% ipython --no-banner

In [1]: import numpy as np

In [2]: np.set_printoptions(precision=3, suppress=True, linewidth=200)

In [3]: rng = np.random.default_rng(242)

In [4]: feats = np.eye(4, dtype=int)[rng.permutation(4)] * np.array([1, 2, 2, 0])

In [5]: print(feats)
[[0 0 0 0]
 [1 0 0 0]
 [0 2 0 0]
 [0 0 2 0]]

In [6]: U, sig, VT = np.linalg.svd(feats)

In [7]: V = VT[:(sig > 1e-8).sum()]

In [8]: x = feats[2] + 2 * feats[3] + rng.integers(2) * np.eye(4)[0]

In [9]: print(x)
[1. 2. 4. 0.]

In [10]: print(np.allclose(V.T @ V @ x, x))
True

In [11]: print(V.T @ V)
[[1. 0. 0. 0.]
 [0. 1. 0. 0.]
 [0. 0. 1. 0.]
 [0. 0. 0. 0.]]

In [12]: print(np.round(np.linalg.norm(x - V.T @ V @ x), 3))
0.0

In [13]: print(np.unique(feats.round(6), axis=0).shape)
(4, 4)

In [14]: try:
    ...:     np.linalg.inv(feats)
    ...: except np.linalg.LinAlgError as e:
    ...:     print(e)
    ...: 
Singular matrix

In [15]: print(round(float(np.trace(np.linalg.pinv(feats) @ feats)), 3))
3.0

In [16]: rank = np.linalg.matrix_rank(feats)

In [17]: print(rank)
3

In [18]: N = np.linalg.svd(feats)[2][rank:].T

In [19]: print(N.shape)
(4, 1)

In [20]: print(N[:, 0] / N[np.abs(N[:, 0]).round(6).argmax(), 0])
[0. 0. 0. 1.]

In [21]: print(np.allclose(feats @ N, 0))
True

In [22]: print([int(np.linalg.matrix_rank(np.linalg.matrix_power(feats, p))) for p in range(1, 5)])
[3, 2, 1, 0]

In [23]: print(feats @ feats)
[[0 0 0 0]
 [0 0 0 0]
 [2 0 0 0]
 [0 4 0 0]]

In [24]: print(np.sort(np.linalg.eigvals(feats)))
[0. 0. 0. 0.]

In [25]: def softmax(z):
    ...:     e = np.exp(z - z.max(axis=-1, keepdims=True))
    ...:     return e / e.sum(axis=-1, keepdims=True)
    ...: 

In [26]: print(softmax(feats[3]))
[0.096 0.096 0.711 0.096]

In [27]: att = feats @ feats.T / np.sqrt(4)

In [28]: print(softmax(att)[3] @ feats)
[0.096 0.193 1.422 0.   ]

In [29]: print(softmax(att))
[[0.25  0.25  0.25  0.25 ]
 [0.215 0.355 0.215 0.215]
 [0.096 0.096 0.711 0.096]
 [0.096 0.096 0.096 0.711]]

In [30]: m1 = np.loadtxt("x.csv", delimiter=",")

In [31]: print(m1)
[[ -9.422 -16.06    4.961  -5.357]
 [-11.494  -0.296 -10.9   -12.206]
 [-13.457  10.919  -8.816  -4.688]
 [ -1.084   2.064   3.889  19.479]
 [  4.112   7.12   -1.826 -18.14 ]
 [ 12.917  -5.952  13.316  -4.517]
 [  6.085  18.343   3.669  -3.614]
 [  9.729  13.452 -10.404   4.018]
 [ -6.386  13.377  12.399   5.151]
 [-12.347   6.868 -13.636  -3.799]
 [  5.758  11.026   8.526  13.137]
 [ -3.21  -10.261  15.631   6.33 ]
 [  2.313 -12.13   11.409 -10.833]]

In [32]: other = np.c_[m1[:, :1] @ np.array([[-2]]), np.array([-2, -2, 3, 7, -3, -4, -1, -1, -6, 3, 8, 8, 9])]

In [33]: print(other)
[[ 18.844  -2.   ]
 [ 22.988  -2.   ]
 [ 26.914   3.   ]
 [  2.168   7.   ]
 [ -8.224  -3.   ]
 [-25.834  -4.   ]
 [-12.17   -1.   ]
 [-19.458  -1.   ]
 [ 12.772  -6.   ]
 [ 24.694   3.   ]
 [-11.516   8.   ]
 [  6.42    8.   ]
 [ -4.626   9.   ]]

In [34]: print(np.round(np.linalg.norm(other - m1 @ np.linalg.lstsq(m1, other)[0], axis=0), 3) + 0)
[ 0.    16.658]

In [35]: print(np.linalg.matrix_rank(np.c_[m1, other]))
5

In [36]: print(np.linalg.matrix_rank(other))
2

In [37]: G = np.cov(m1, rowvar=False)

In [38]: print(np.polyfit(m1[:, 3], m1[:, 1], 1))
[0.2   3.191]

In [39]: print(np.argwhere(np.triu(np.abs(np.corrcoef(m1.T)) > 0.8, 1)))
[]

In [40]: print(np.round(softmax(m1[8] + 3), 3) + 0)
[0.    0.727 0.273 0.   ]

In [41]: print(softmax(m1).sum(axis=1))
[1. 1. 1. 1. 1. 1. 1. 1. 1. 1. 1. 1. 1.]

In [42]: att = m1 @ m1.T / np.sqrt(4)

In [43]: print(softmax(att)[8] @ m1)
[-6.386 13.377 12.399  5.151]

In [44]: print(softmax(att).round(6).argmax(axis=1))
[ 0  1  2  3  4  5  6  7  8  9 10 11 12]

In [45]: cen = (m1 - m1.mean(axis=0)) / m1.std(axis=0)

In [46]: print(cen.std(axis=0))
[1. 1. 1. 1.]

In [47]: print(np.argwhere(np.abs(cen) > 2))
[[3 3]]

In [48]: coef = np.linalg.lstsq(np.delete(cen, 3, axis=1), cen[:, 3])[0]

In [49]: print(coef)
[-0.12   0.405  0.502]

In [50]: print(round(1 - np.var(cen[:, 3] - np.delete(cen, 3, axis=1) @ coef), 3))
0.208

In [51]: cen = m1 - m1.mean(axis=1)
---------------------------------------------------------------------------
ValueError                                Traceback (most recent call last)
Cell In[51], line 1
----> 1 cen = m1 - m1.mean(axis=1)

ValueError: operands could not be broadcast together with shapes (13,4) (13,) 

In [52]: cen = m1 - m1.mean(axis=0)

In [53]: U, sig, VT = np.linalg.svd(cen, full_matrices=False)

In [54]: print(np.round(cen.mean(axis=0), 3) + 0)
[0. 0. 0. 0.]

In [55]: print(VT[0] * np.sign(VT[0, np.abs(VT[0]).argmax()]))
[ 0.249 -0.595  0.729  0.232]

In [56]: print(np.abs(VT[-1]))
[0.521 0.46  0.651 0.306]

In [57]: print(np.searchsorted(np.cumsum(sig ** 2) / (sig ** 2).sum(), 0.9) + 1)
3

In [58]: print(round(float((sig ** 2).sum() ** 2 / (sig ** 4).sum()), 3))
3.174

In [59]: A = np.loadtxt("sample1.csv", delimiter=",")

In [60]: print(A)
[[  5.   2.  -4.   0.  -3.]
 [  2.   8. -10.  -6.   6.]
 [ -4. -10.  13.   7.  -6.]
 [  0.  -6.   7.   5.  -6.]
 [ -3.   6.  -6.  -6.   9.]]

In [61]: other = A / np.sqrt((A ** 2).mean(axis=1, keepdims=True))

In [62]: print(np.linalg.norm(other, axis=1))
[2.236 2.236 2.236 2.236 2.236]

In [63]: print(np.linalg.matrix_rank(other) == np.linalg.matrix_rank(A))
True

In [64]: print(A - A.mean(axis=1, keepdims=True))
[[  5.   2.  -4.   0.  -3.]
 [  2.   8. -10.  -6.   6.]
 [ -4. -10.  13.   7.  -6.]
 [  0.  -6.   7.   5.  -6.]
 [ -3.   6.  -6.  -6.   9.]]

In [65]: print(other[2])
[-0.465 -1.162  1.511  0.814 -0.697]

In [66]: U, sig, VT = np.linalg.svd(A)

In [67]: print(sig.round(3) + 0)
[30.198  9.802  0.     0.     0.   ]

In [68]: print(np.argmax(sig[:-1] / (sig[1:] + 1e-6)) + 1)
2

In [69]: other = U[:, :2] @ np.diag(sig[:2]) @ VT[:2]

In [70]: print(other.round(3) + 0)
[[  5.   2.  -4.   0.  -3.]
 [  2.   8. -10.  -6.   6.]
 [ -4. -10.  13.   7.  -6.]
 [  0.  -6.   7.   5.  -6.]
 [ -3.   6.  -6.  -6.   9.]]

In [71]: print(np.round(np.linalg.norm(A - other) / np.linalg.norm(A), 3))
0.0

In [72]: print(round(np.abs(A - other).max(), 3))
0.0

In [73]: print(np.linalg.matrix_rank(A, rtol=0.05))
2

In [74]: arr = np.array([[0, 3, 2, 1, 3, 4, 3],
    ...:     [3, 2, 3, 2, 0, 1, 2],
    ...:     [2, 3, 4, 2, 1, 4, 2],
    ...:     [1, 2, 2, 4, 1, 1, 1],
    ...:     [3, 0, 1, 1, 4, 1, 2],
    ...:     [4, 1, 4, 1, 1, 0, 0],
    ...:     [3, 2, 2, 1, 2, 0, 0]])

In [75]: # symmetric, so the eigenvalues are real

In [76]: W1 = np.array([[-7, 8, -6, 6, 9, -7],
    ...:     [7, -8, -3, 0, -1, -9],
    ...:     [-8, -4, -9, -7, -7, -4],
    ...:     [-6, -1, 8, -8, 9, -2],
    ...:     [-9, -5, -2, -7, -4, -4],
    ...:     [4, 7, 2, -9, 2, 8],
    ...:     [2, -7, 3, -9, 6, -7]])

In [77]: coef = np.array([-5, 3, -4, -5, -3, 0])

In [78]: act = np.maximum(arr @ W1 + coef, 0)

In [79]: print(act)
[[ 0  0  0  0  3  0]
 [ 0  0  0  0 33  0]
 [ 0  0  0  0 18  0]
 [ 0  0  1  0 30  0]
 [ 0  0  0  0 24  0]
 [ 0  5  0  0  9  0]
 [ 0  0  0  0  9  0]]

In [80]: print((act > 0).astype(int))
[[0 0 0 0 1 0]
 [0 0 0 0 1 0]
 [0 0 0 0 1 0]
 [0 0 1 0 1 0]
 [0 0 0 0 1 0]
 [0 1 0 0 1 0]
 [0 0 0 0 1 0]]

In [81]: cent = np.array([[0, 1], [0, 0], [3, 3], [2, 0], [2, 1], [1, 3]])

In [82]: print((act @ cent).round(6).argmax(axis=1))
[0 0 0 0 0 0 0]

In [83]: print(act @ cent)
[[ 6  3]
 [66 33]
 [36 18]
 [63 33]
 [48 24]
 [18  9]
 [18  9]]

In [84]: U, sig, VT = np.linalg.svd(arr, full_matrices=False)

In [85]: print(np.allclose(U * sig @ VT, arr))
True

In [86]: print((sig > 1e-8).sum())
7

In [87]: print(np.round(U.T @ arr @ VT.T, 3) + 0)
[[13.615  0.     0.     0.     0.     0.     0.   ]
 [ 0.     5.669  0.     0.     0.     0.     0.   ]
 [ 0.     0.     4.342  0.     0.     0.     0.   ]
 [ 0.     0.     0.     2.908  0.     0.     0.   ]
 [ 0.     0.     0.     0.     1.808  0.     0.   ]
 [ 0.     0.     0.     0.     0.     1.233  0.   ]
 [ 0.     0.     0.     0.     0.     0.     0.621]]

In [88]: mat = np.loadtxt("layer3.csv", delimiter=",")

In [89]: print(mat)
[[ 1. -1.  1. -1.  1. -1.  1. -1.]
 [ 1.  1.  1.  1.  1.  1.  1.  1.]]

In [90]: # column 2 repeats column 0

In [91]: print(mat.ravel(order="F"))
[ 1.  1. -1.  1.  1.  1. -1.  1.  1.  1. -1.  1.  1.  1. -1.  1.]

In [92]: print(mat.reshape(-1, 2))
[[ 1. -1.]
 [ 1. -1.]
 [ 1. -1.]
 [ 1. -1.]
 [ 1.  1.]
 [ 1.  1.]
 [ 1.  1.]
 [ 1.  1.]]

In [93]: blk = mat.reshape(2, 2, -1)

In [94]: print(blk.sum(axis=1))
[[ 2. -2.  2. -2.]
 [ 2.  2.  2.  2.]]

In [95]: print(np.einsum("ihd,ihd->ih", blk, blk))
[[4. 4.]
 [4. 4.]]

In [96]: print(blk[:, 0])
[[ 1. -1.  1. -1.]
 [ 1.  1.  1.  1.]]

In [97]: print(np.swapaxes(blk, 1, 2)[1])
[[1. 1.]
 [1. 1.]
 [1. 1.]
 [1. 1.]]

In [98]: W1 = np.array([[-1, -1],
    ...:     [-2, -1],
    ...:     [1, 2],
    ...:     [2, 3],
    ...:     [-2, 0],
    ...:     [0, 0],
    ...:     [-3, -2],
    ...:     [0, 1]])

In [99]: coef = np.array([2, 2])

In [100]: act = np.maximum(mat @ W1 + coef, 0)

In [101]: print((act > 0).mean(axis=0))
[0.  0.5]

In [102]: print((act > 0).astype(int))
[[0 0]
 [0 1]]

In [103]: cent = np.array([[2, 2], [1, -1]])

In [104]: print((act @ cent).round(6).argmax(axis=1))
[0 0]

In [105]: F = np.loadtxt("block16.csv", delimiter=",")

In [106]: print(F)
[[-14.006  10.017  13.996  -5.997 -14.017   3.997]
 [ -7.977  12.016   8.     -4.994  -7.994   6.996]
 [ -3.018 -11.023   3.004   2.004  -3.028  -9.013]
 [  7.966 -15.994  -8.049   6.015   8.016 -10.05 ]
 [ 19.997  -8.02  -19.992   7.024  19.982  -1.009]
 [ -2.981   9.003   2.962  -2.988  -2.993   6.016]]

In [107]: ang = np.radians(60)

In [108]: Rm = np.eye(6)

In [109]: Rm[0, 0] = Rm[1, 1] = np.cos(ang)

In [110]: Rm[0, 1], Rm[1, 0] = -np.sin(ang), np.sin(ang)

In [111]: print(Rm)
[[ 0.5   -0.866  0.     0.     0.     0.   ]
 [ 0.866  0.5    0.     0.     0.     0.   ]
 [ 0.     0.     1.     0.     0.     0.   ]
 [ 0.     0.     0.     1.     0.     0.   ]
 [ 0.     0.     0.     0.     1.     0.   ]
 [ 0.     0.     0.     0.     0.     1.   ]]

In [112]: other = F @ Rm.T

In [113]: print(np.allclose(F @ F.T, other @ other.T))
True

In [114]: print(other)
[[-15.678  -7.121  13.996  -5.997 -14.017   3.997]
 [-14.395  -0.9     8.     -4.994  -7.994   6.996]
 [  8.037  -8.125   3.004   2.004  -3.028  -9.013]
 [ 17.834  -1.098  -8.049   6.015   8.016 -10.05 ]
 [ 16.944  13.308 -19.992   7.024  19.982  -1.009]
 [ -9.287   1.92    2.962  -2.988  -2.993   6.016]]

In [115]: print(round(np.linalg.det(Rm), 3), np.trace(Rm))
1.0 5.0

In [116]: G = F.T @ F

In [117]: print(np.round(np.linalg.svd(F, compute_uv=False) ** 2, 3) + 0)
[2913.523  522.945    0.004    0.001    0.001    0.   ]

In [118]: print(np.allclose(G, G.T))
True

In [119]: U, sig, VT = np.linalg.svd(F)

In [120]: print(sig)
[53.977 22.868  0.064  0.036  0.022  0.002]

In [121]: other = U[:, :2] @ np.diag(sig[:2]) @ VT[:2]

In [122]: print(round(float(np.linalg.norm(F - other, 2)), 3), np.round(sig[2], 3))
0.064 0.064

In [123]: print(np.linalg.matrix_rank(F, rtol=0.05))
2

In [124]: print(round(float(np.linalg.norm(F, 2) / np.linalg.norm(F)), 3))
0.921

In [125]: print(np.argsort(-np.linalg.norm(F, axis=0).round(6), kind="stable")[:3])
[1 2 4]

In [126]: print([round(float(x), 3) for x in np.linalg.svd(F, compute_uv=False)[:3]])
[53.977, 22.868, 0.064]

In [127]: print(np.linalg.cond(F) > 100)
True
